In [1]: import numpy as np

In [2]: np.set_printoptions(precision=2, suppress=True, linewidth=100, sign=" ")

In [3]: data = np.load("arr.npy")

In [4]: data
Out[4]: 
array([[-1,  0,  6, -5,  0,  1, -9],
       [ 0,  0,  4,  0, -3,  7,  5],
       [ 0, -7,  0,  0,  0,  0,  0],
       [ 0,  9,  0,  0,  0,  0,  8],
       [ 9,  0, -9,  0,  0,  4,  0],
       [ 0,  0,  0,  0,  0,  0,  0],
       [ 0,  0,  4,  0, -8, -7,  0]])

In [5]: # rank 6

In [6]: rng = np.random.default_rng(85620)

In [7]: idx = rng.permutation(7)

In [8]: idx
Out[8]: array([ 3,  1,  0,  4,  2,  6,  5])

In [9]: B = data[idx][:, idx]

In [10]: np.diag(B)
Out[10]: array([ 0,  0, -1,  0,  0,  0,  0])

In [11]: W0 = np.array([[-0.9, -1.9, 0.1],
    ...:     [-0.5, -0.4, 1.0],
    ...:     [-1.4, -0.4, 1.2],
    ...:     [-0.1, 1.5, 0.1],
    ...:     [1.2, 0.4, 2.3],
    ...:     [-0.3, -0.6, 1.6]])

In [12]: print(W0)
[[-0.9 -1.9  0.1]
 [-0.5 -0.4  1. ]
 [-1.4 -0.4  1.2]
 [-0.1  1.5  0.1]
 [ 1.2  0.4  2.3]
 [-0.3 -0.6  1.6]]

In [13]: P = W0 @ np.linalg.solve(W0.T @ W0, W0.T)

In [14]: np.round((np.eye(6) - P) @ W0, 2) + 0
Out[14]: 
array([[ 0.,  0.,  0.],
       [ 0.,  0.,  0.],
       [ 0.,  0.,  0.],
       [ 0.,  0.,  0.],
       [ 0.,  0.,  0.],
       [ 0.,  0.,  0.]])

In [15]: np.diag(P)
Out[15]: array([ 0.54,  0.15,  0.65,  0.53,  0.84,  0.28])

In [16]: np.trace(P)
Out[16]: np.float64(3.0)

In [17]: rank = np.linalg.matrix_rank(data)

In [18]: print(rank)
6

In [19]: N = np.linalg.svd(data)[2][rank:].T

In [20]: np.round(N[:, 0] / N[np.abs(N[:, 0]).round(6).argmax(), 0], 2) + 0
Out[20]: array([ 1.  ,  0.  ,  0.9 ,  0.83,  0.65, -0.23,  0.  ])

In [21]: np.round(N @ N.T, 2) + 0
Out[21]: 
array([[ 0.34,  0.  ,  0.3 ,  0.28,  0.22, -0.08,  0.  ],
       [ 0.  ,  0.  ,  0.  ,  0.  ,  0.  ,  0.  ,  0.  ],
       [ 0.3 ,  0.  ,  0.27,  0.25,  0.2 , -0.07,  0.  ],
       [ 0.28,  0.  ,  0.25,  0.23,  0.18, -0.07,  0.  ],
       [ 0.22,  0.  ,  0.2 ,  0.18,  0.14, -0.05,  0.  ],
       [-0.08,  0.  , -0.07, -0.07, -0.05,  0.02,  0.  ],
       [ 0.  ,  0.  ,  0.  ,  0.  ,  0.  ,  0.  ,  0.  ]])

In [22]: Uu, sv = np.linalg.svd(W0)
---------------------------------------------------------------------------
ValueError                                Traceback (most recent call last)
Cell In[22], line 1
----> 1 Uu, sv = np.linalg.svd(W0)

ValueError: too many values to unpack (expected 2)

In [23]: Uu, sv, Vt = np.linalg.svd(W0, full_matrices=False)

In [24]: np.round(np.sqrt((sv ** 2).sum()), 2), round(float(np.linalg.norm(W0)), 2)
Out[24]: (np.float64(4.64), 4.64)

In [25]: sv / sv[0]
Out[25]: array([ 1.  ,  0.89,  0.48])

In [26]: np.round(Uu.T @ Uu, 2) + 0
Out[26]: 
array([[ 1.,  0.,  0.],
       [ 0.,  1.,  0.],
       [ 0.,  0.,  1.]])

In [27]: np.round(Vt @ Vt.T, 2) + 0
Out[27]: 
array([[ 1.,  0.,  0.],
       [ 0.,  1.,  0.],
       [ 0.,  0.,  1.]])

In [28]: Uu.shape, sv.shape, Vt.shape
Out[28]: ((6, 3), (3,), (3, 3))

In [29]: B = np.c_[W0[:, :1] @ np.array([[-5]]), np.array([4, 2, 2, 4, 4, 1])]

In [30]: print(B)
[[ 4.5  4. ]
 [ 2.5  2. ]
 [ 7.   2. ]
 [ 0.5  4. ]
 [-6.   4. ]
 [ 1.5  1. ]]

In [31]: np.linalg.matrix_rank(B)
Out[31]: np.int64(2)

In [32]: np.linalg.norm(np.linalg.qr(W0)[0].T @ B, axis=0) ** 2 / ((B ** 2).sum(axis=0) + 1e-12)
Out[32]: array([ 1.  ,  0.49])

In [33]: arr = np.load("dump.npy")

In [34]: arr
Out[34]: 
array([[-1., -3.,  0.,  0.,  0.],
       [-3.,  1., -3.,  0.,  0.],
       [ 0., -3., -1., -3.,  0.],
       [ 0.,  0., -3.,  2., -3.],
       [ 0.,  0.,  0., -3., -1.]])

In [35]: # symmetric, so the eigenvalues are real

In [36]: round(float(np.linalg.det(2 * arr)), 2), np.round(np.linalg.det(arr), 2)
Out[36]: (-9568.0, np.float64(-299.0))

In [37]: print(np.kron(np.eye(2, dtype=int), arr))
[[-1. -3.  0.  0.  0. -0. -0.  0.  0.  0.]
 [-3.  1. -3.  0.  0. -0.  0. -0.  0.  0.]
 [ 0. -3. -1. -3.  0.  0. -0. -0. -0.  0.]
 [ 0.  0. -3.  2. -3.  0.  0. -0.  0. -0.]
 [ 0.  0.  0. -3. -1.  0.  0.  0. -0. -0.]
 [-0. -0.  0.  0.  0. -1. -3.  0.  0.  0.]
 [-0.  0. -0.  0.  0. -3.  1. -3.  0.  0.]
 [ 0. -0. -0. -0.  0.  0. -3. -1. -3.  0.]
 [ 0.  0. -0.  0. -0.  0.  0. -3.  2. -3.]
 [ 0.  0.  0. -0. -0.  0.  0.  0. -3. -1.]]

In [38]: print(np.round(np.linalg.eigvals(arr).sum().real, 2))
0.0

In [39]: print(np.round(np.poly(arr), 2) + 0)
[  1.   0. -40. -20. 318. 299.]
